>>> import numpy as np
>>> np.set_printoptions(precision=2, suppress=True, linewidth=100)
>>> def rd(a):
...     return np.round(a, 2) + 0
... 
>>> E = np.loadtxt("a.csv", delimiter=",")
>>> print(E)
[[ 0.47  1.29 -4.81]
 [ 0.3  -0.97 -4.9 ]
 [ 1.38  3.7  -3.07]
 [-1.24 -3.43 -3.42]
 [ 1.06  4.29  2.33]
 [-3.04 -3.43  2.  ]
 [-1.72 -3.16  3.47]
 [ 3.39 -2.41 -2.77]
 [ 2.27 -1.35 -4.25]
 [-2.66 -0.89  4.14]
 [ 4.35  2.44  0.34]
 [-4.77  0.41  1.44]
 [-4.59  0.36 -1.95]
 [-3.18  3.43 -1.76]
 [ 0.55  3.63  3.4 ]
 [ 0.03 -4.99 -0.36]
 [ 1.22 -4.81 -0.63]
 [-0.55  3.17  3.83]
 [-0.11 -1.08 -4.88]
 [-3.33  2.22 -3.  ]
 [ 3.89 -3.07  0.7 ]
 [ 2.47 -4.27  0.84]
 [ 4.18  2.1   1.77]
 [ 2.28  4.38 -0.8 ]
 [-0.23 -1.27 -4.83]
 [ 0.21  2.13 -4.52]
 [ 0.47 -0.95 -4.89]
 [-1.8  -3.22  3.38]]
>>> z = E[:, 2] > np.median(E[:, 2])
>>> r0 = E[z].mean(axis=0) - E[~z].mean(axis=0)
>>> print((((E - E.mean(axis=0)) @ r0 > 0) == z).mean())
1.0
>>> print(np.argsort(-np.abs(r0).round(6), kind="stable"))
[2 1 0]
>>> C = E[[15, 6]].astype(float)
>>> for _ in range(4):
...     z = np.linalg.norm(E[:, None] - C, axis=-1).argmin(axis=1)
...     C = np.array([E[z == j].mean(axis=0) for j in range(2)])
... 
>>> print(z)
[0 0 0 0 1 1 1 0 0 1 0 1 1 1 1 0 0 1 0 1 0 0 1 1 0 0 0 1]
>>> print(np.abs(C[1] - C[0]).argmax())
2
>>> A2 = np.c_[E[:, :1] @ np.array([[1]]), np.array([3, 0, -2, 2, 1, 0, -1, -1, -1, -2, -1, 2, -3, -3, 3, -2, 1, 0, 2, 0, 0, -2, -1, 2, 2, 2, 0, 3])]
>>> print(A2)
[[ 0.47  3.  ]
 [ 0.3   0.  ]
 [ 1.38 -2.  ]
 [-1.24  2.  ]
 [ 1.06  1.  ]
 [-3.04  0.  ]
 [-1.72 -1.  ]
 [ 3.39 -1.  ]
 [ 2.27 -1.  ]
 [-2.66 -2.  ]
 [ 4.35 -1.  ]
 [-4.77  2.  ]
 [-4.59 -3.  ]
 [-3.18 -3.  ]
 [ 0.55  3.  ]
 [ 0.03 -2.  ]
 [ 1.22  1.  ]
 [-0.55  0.  ]
 [-0.11  2.  ]
 [-3.33  0.  ]
 [ 3.89  0.  ]
 [ 2.47 -2.  ]
 [ 4.18 -1.  ]
 [ 2.28  2.  ]
 [-0.23  2.  ]
 [ 0.21  2.  ]
 [ 0.47  0.  ]
 [-1.8   3.  ]]
>>> print(rd(np.linalg.norm(np.linalg.qr(E)[0].T @ A2, axis=0) ** 2 / ((A2 ** 2).sum(axis=0) + 1e-12)))
[1.   0.02]
>>> print(rd(np.linalg.norm(A2 - E @ np.linalg.lstsq(E, A2)[0], axis=0)))
[0.   9.51]
>>> m1 = np.load("m.npy")
>>> print(m1)
[[0 0 6]
 [0 0 8]
 [0 0 0]
 [0 0 7]]
>>> print(np.unique(m1.round(6), axis=0).shape)
(4, 3)
>>> print(rd(np.trace(np.linalg.pinv(m1) @ m1)))
1.0
>>> print(np.abs(np.diag(np.linalg.qr(m1)[1])) > 1e-9)
[False False  True]
>>> print(rd(m1 @ np.linalg.pinv(m1) @ m1))
[[0. 0. 6.]
 [0. 0. 8.]
 [0. 0. 0.]
 [0. 0. 7.]]
>>> Uu, sigma, VT = np.linalg.svd(m1)
>>> vecs = VT[:(sigma > 1e-8).sum()]
>>> rng = np.random.default_rng(81423)
>>> vec = m1[2] + -2 * m1[0] + rng.integers(2) * np.eye(3)[1]
>>> print(vec)
[  0.   0. -12.]
>>> print(np.linalg.matrix_rank(np.vstack([m1, vec])))
1
>>> print(vecs.T @ vecs)
[[0. 0. 0.]
 [0. 0. 0.]
 [0. 0. 1.]]
>>> print(np.diag(vecs.T @ vecs))
[0. 0. 1.]
>>> print(np.allclose(vecs.T @ vecs @ vec, vec))
True
>>> print(rd(np.linalg.norm(vec - vecs.T @ vecs @ vec)))
0.0
>>> sigma = 10 * 0.7 ** np.arange(5)
>>> O, _ = np.linalg.qr(np.array([[0.1, 0.4, 1.0, -2.0, -0.5],
...     [1.1, 0.0, 0.2, 0.9, -0.8],
...     [-1.2, -1.0, -0.7, -0.2, 1.1],
...     [-0.2, 0.8, 0.4, 1.2, 1.1],
...     [-0.6, 0.2, 0.1, 0.2, -1.4]]))
>>> M = rng.normal(size=(16, 5)) * sigma @ O
>>> print(rd(M))
[[  6.92   2.16  -4.86  -3.56  -1.35]
 [ -5.98   0.05  -4.2   -8.83   3.81]
 [  0.34  -2.7   10.43   1.02   4.33]
 [ -4.87   5.17  -6.46   6.35   3.16]
 [  1.62   0.18  -5.82  -7.15  -2.81]
 [  3.53  -2.34  -7.1    0.97  -6.75]
 [  2.36   7.12  -0.35  -1.35   0.31]
 [ -0.4    2.74   4.54   2.08   4.09]
 [  0.62  -3.71   2.5  -11.03   0.73]
 [  7.2   -3.47  -8.92   1.32  -0.5 ]
 [ -3.3    5.27 -22.89  -5.23  -3.15]
 [  6.18   4.36 -10.81   8.31   1.42]
 [ -2.53   0.68  -9.49  -5.96   1.62]
 [  4.9   -0.44   7.79  -6.43  -1.44]
 [ -4.22  -5.88   7.96   2.94   1.8 ]
 [ -4.79   5.98 -11.23  -1.33  -0.74]]
>>> def softmax(z):
...     e = np.exp(z - z.max(axis=-1, keepdims=True))
...     return e / e.sum(axis=-1, keepdims=True)
... 
>>> print(rd(softmax(E).sum(axis=1)))
[1. 1. 1. 1. 1. 1. 1. 1. 1. 1. 1. 1. 1. 1. 1. 1. 1. 1. 1. 1. 1. 1. 1. 1. 1. 1. 1. 1.]
>>> S = E @ E.T / np.sqrt(3)
>>> print(softmax(S).round(6).argmax(axis=1))
[ 0  1  2  3  4  5 27  7  8  9 10 11 12 13 14 15 16 17 18 19 20 21 22 23 24 25 26 27]
